$ ipython --no-banner

In [1]: import numpy as np

In [2]: import numpy.linalg as la

In [3]: np.set_printoptions(precision=2, suppress=True, linewidth=120)

In [4]: rnd = lambda a: np.round(a, 2) + 0

In [5]: arr = np.cumsum(np.array([[3, 3, 0, 1, 3, 1],
   ...:     [0, 1, 1, 3, 0, 3],
   ...:     [2, 2, 3, 3, 0, 0],
   ...:     [2, 3, 3, 1, 3, 1],
   ...:     [3, 1, 3, 2, 1, 2],
   ...:     [3, 0, 2, 2, 1, 3],
   ...:     [1, 1, 0, 1, 2, 2],
   ...:     [0, 2, 2, 0, 1, 3],
   ...:     [3, 3, 1, 1, 1, 2],
   ...:     [1, 0, 3, 2, 2, 2],
   ...:     [1, 2, 3, 1, 2, 3],
   ...:     [0, 3, 3, 1, 0, 0],
   ...:     [0, 0, 0, 0, 1, 2]]), axis=0)

In [6]: arr
Out[6]: 
array([[ 3,  3,  0,  1,  3,  1],
       [ 3,  4,  1,  4,  3,  4],
       [ 5,  6,  4,  7,  3,  4],
       [ 7,  9,  7,  8,  6,  5],
       [10, 10, 10, 10,  7,  7],
       [13, 10, 12, 12,  8, 10],
       [14, 11, 12, 13, 10, 12],
       [14, 13, 14, 13, 11, 15],
       [17, 16, 15, 14, 12, 17],
       [18, 16, 18, 16, 14, 19],
       [19, 18, 21, 17, 16, 22],
       [19, 21, 24, 18, 16, 22],
       [19, 21, 24, 18, 17, 24]])

In [7]: hat = arr @ la.solve(arr.T @ arr, arr.T)

In [8]: rnd(hat @ arr[:, 3])
Out[8]: array([ 1.,  4.,  7.,  8., 10., 12., 13., 13., 14., 16., 17., 18., 18.])

In [9]: rnd(np.trace(hat))
Out[9]: np.float64(6.0)

In [10]: rnd(la.eigvalsh(hat))
Out[10]: array([0., 0., 0., 0., 0., 0., 0., 1., 1., 1., 1., 1., 1.])

In [11]: lab = arr[:, 2] > np.median(arr[:, 2])

In [12]: u = arr[lab].mean(axis=0) - arr[~lab].mean(axis=0)

In [13]: rnd(u)
Out[13]: array([ 9.81,  9.93, 12.76,  8.14,  8.62, 13.69])

In [14]: ((arr - arr.mean(axis=0)) @ u > 0).astype(int)
Out[14]: array([0, 0, 0, 0, 0, 0, 1, 1, 1, 1, 1, 1, 1])

In [15]: rnd((((arr - arr.mean(axis=0)) @ u > 0) == lab).mean())
Out[15]: np.float64(0.92)

In [16]: lab.astype(int)
Out[16]: array([0, 0, 0, 0, 0, 0, 0, 1, 1, 1, 1, 1, 1])

In [17]: np.argsort(-np.abs(u).round(6), kind="stable")
Out[17]: array([5, 2, 1, 0, 4, 3])

In [18]: feats = np.array([[5.0, 0.0, 4.0, 4.0],
    ...:     [0.0, 5.0, 0.0, 0.0],
    ...:     [4.0, 0.0, 5.0, 4.0],
    ...:     [4.0, 0.0, 4.0, 5.0]])

In [19]: ev, V = la.eigh(feats)

In [20]: x = np.array([-1, 0, 0, -2])

In [21]: rnd(V * np.abs(ev) @ V.T)
Out[21]: 
array([[5., 0., 4., 4.],
       [0., 5., 0., 0.],
       [4., 0., 5., 4.],
       [4., 0., 4., 5.]])

In [22]: rnd(V * np.sqrt(ev) @ V.T)
Out[22]: 
array([[1.87, 0.  , 0.87, 0.87],
       [0.  , 2.24, 0.  , 0.  ],
       [0.87, 0.  , 1.87, 0.87],
       [0.87, 0.  , 0.87, 1.87]])

In [23]: x @ feats @ x / (x @ x), rnd(ev[0]), ev[-1]
Out[23]: (np.float64(8.2), np.float64(1.0), np.float64(13.0))

In [24]: (np.sign(V[:, -1].round(6)) == np.sign(V[0, -1].round(6))).astype(int)
Out[24]: array([1, 0, 1, 1])

In [25]: np.abs(feats).sum(axis=1).max(), np.abs(ev).max()
Out[25]: (np.float64(13.0), np.float64(13.0))

In [26]: rng = np.random.default_rng(49702)

In [27]: lab = rng.permutation(4)

In [28]: lab
Out[28]: array([2, 1, 0, 3])

In [29]: M2 = feats[lab][:, lab]

In [30]: np.allclose(M2, feats)
Out[30]: True

In [31]: m1 = np.load("block19.npy")

In [32]: m1
Out[32]: 
array([[-3.,  4., -5., -8.,  0.],
       [-7.,  9., -6., -9.,  0.],
       [-8.,  1., -5., -9.,  0.],
       [-5.,  9.,  0.,  2.,  0.],
       [ 0.,  0.,  0.,  0.,  4.]])

In [33]: q = m1.astype(float).copy()

In [34]: for j in range(5):
    ...:     q[:, j] -= q[:, :j] @ (q[:, :j].T @ q[:, j])
    ...:     q[:, j] /= la.norm(q[:, j])
    ...: 

In [35]: rnd(q.T @ q)
Out[35]: 
array([[1., 0., 0., 0., 0.],
       [0., 1., 0., 0., 0.],
       [0., 0., 1., 0., 0.],
       [0., 0., 0., 1., 0.],
       [0., 0., 0., 0., 1.]])

In [36]: rnd(q.T @ m1)
Out[36]: 
array([[ 12.12, -10.56,   8.  ,  12.29,   0.  ],
       [  0.  ,   8.22,   0.66,   3.13,   0.  ],
       [  0.  ,   0.  ,   4.64,   8.31,   0.  ],
       [  0.  ,   0.  ,   0.  ,   0.18,   0.  ],
       [  0.  ,   0.  ,   0.  ,   0.  ,   4.  ]])
